$ ipython --no-banner

In [1]: import numpy as np

In [2]: from numpy import linalg as LA

In [3]: np.set_printoptions(suppress=True, linewidth=200)

In [4]: rd = lambda a: np.round(a, 2) + 0

In [5]: K = np.loadtxt("data.csv", delimiter=",")

In [6]: print(K)
[[ 7.  4.  6.  0.  1.  2.  1.  4.  1.  8.  9.  8.  6.]
 [11. 13. 14. 13.  3. 16.  5.  0.  4.  6. 17. 13. 10.]
 [ 0.  0.  0.  0.  0.  0.  0.  0.  0.  0.  0.  0.  0.]
 [31. 14. 17. 17. 12. 25. 14.  6. 16. 22. 28. 31. 29.]
 [14. 16. 25. 18. 15. 22.  4. 22. 21.  6. 24. 26. 23.]
 [12. 10. 12. 17.  6. 17.  5.  1.  4.  3. 15. 13. 14.]
 [ 9.  1.  4.  9.  4.  8.  5.  1.  4.  2.  6.  8.  9.]
 [38. 24. 24. 33. 21. 45. 23. 16. 18. 20. 30. 43. 23.]
 [10. 14.  9. 11.  8. 17.  3.  1.  7.  8. 14. 12. 14.]
 [13.  9. 14. 13.  9.  2. 11. 13. 10. 18.  1.  8. 11.]
 [19. 11. 10. 10. 11. 21.  5.  6.  4.  5. 15. 21.  7.]
 [ 0.  0.  0.  0.  0.  0.  0.  0.  0.  0.  0.  0.  0.]
 [16.  3. 15. 18. 13. 16.  6. 14. 15.  8. 20. 19. 22.]
 [16. 11.  7. 12.  9.  8.  6.  5.  8. 16.  6. 12. 16.]
 [27.  9. 16.  6. 16. 16. 14. 19. 14. 21. 15. 27. 12.]
 [ 8.  9. 12. 13.  9. 10.  1.  6.  3.  5. 16. 12. 10.]
 [14.  4.  6.  1.  2. 11.  3.  4.  1.  9. 15. 16.  7.]
 [ 4. 13. 19. 18. 10. 19.  9. 25. 23. 10. 16. 19. 19.]
 [12. 13. 20. 22.  9. 20.  6. 10. 13.  3. 23. 22. 23.]
 [29. 21. 22. 23. 14. 19. 11. 10.  9. 18. 18. 26. 18.]
 [ 7.  7. 14.  5.  4.  5.  2. 13. 10.  8. 17. 17. 15.]
 [ 9.  6. 13.  4.  3.  9.  1. 11.  9. 10. 16. 12. 14.]
 [ 6. 11. 12. 13. 11. 11. 16. 18. 15. 17.  1.  9.  6.]
 [ 2.  2.  7.  4.  2.  7.  0.  7.  8.  2.  7.  4.  8.]
 [35. 24. 27. 35. 19. 37. 14. 15. 21. 20. 35. 42. 40.]
 [ 9.  9. 14. 14.  6.  3.  4. 13. 10.  9.  9. 14. 16.]
 [31. 10. 14.  7. 11. 21. 11. 10.  9. 17. 23. 32. 13.]
 [29. 14. 23. 22. 27. 24. 20. 26. 33. 21. 19. 35. 32.]
 [ 7.  2. 11.  9.  9.  8.  1. 13. 11.  6. 14. 11. 13.]
 [37. 17. 34. 24. 23. 25. 23. 29. 31. 27. 31. 44. 34.]
 [17. 24. 30. 27. 18. 24. 11. 28. 19. 21. 34. 35. 27.]
 [12.  0.  4.  6.  8. 10.  3.  6.  3.  5. 13. 15.  6.]
 [35. 31. 36. 44. 21. 35. 29. 23. 24. 34. 25. 35. 32.]
 [28. 19. 28. 23. 18. 25. 10. 20. 18. 14. 32. 38. 30.]
 [14. 12. 19. 21.  8. 24.  5.  8. 12.  5. 22. 17. 22.]
 [20. 16. 31. 28. 24. 31. 20. 40. 35. 24. 29. 37. 29.]
 [25. 27. 23. 25. 27. 31. 22. 25. 26. 28. 15. 29. 21.]
 [31. 19. 19. 17. 11. 17. 12.  9. 13. 29. 23. 28. 27.]
 [ 7.  4.  6.  0.  1.  2.  1.  4.  1.  8.  9.  8.  6.]
 [ 8. 12. 20. 18. 12. 13.  2. 15. 12.  5. 24. 21. 19.]
 [27. 18. 21. 16. 16. 12. 15. 18. 18. 33. 15. 23. 26.]]

In [7]: # row 11 repeats row 2

In [8]: hat = K @ LA.solve(K.T @ K, K.T)

In [9]: print(rd(np.trace(hat)))
13.0

In [10]: print(rd(LA.eigvalsh(hat)))
[0. 0. 0. 0. 0. 0. 0. 0. 0. 0. 0. 0. 0. 0. 0. 0. 0. 0. 0. 0. 0. 0. 0. 0. 0. 0. 0. 0. 1. 1. 1. 1. 1. 1. 1. 1. 1. 1. 1. 1. 1.]
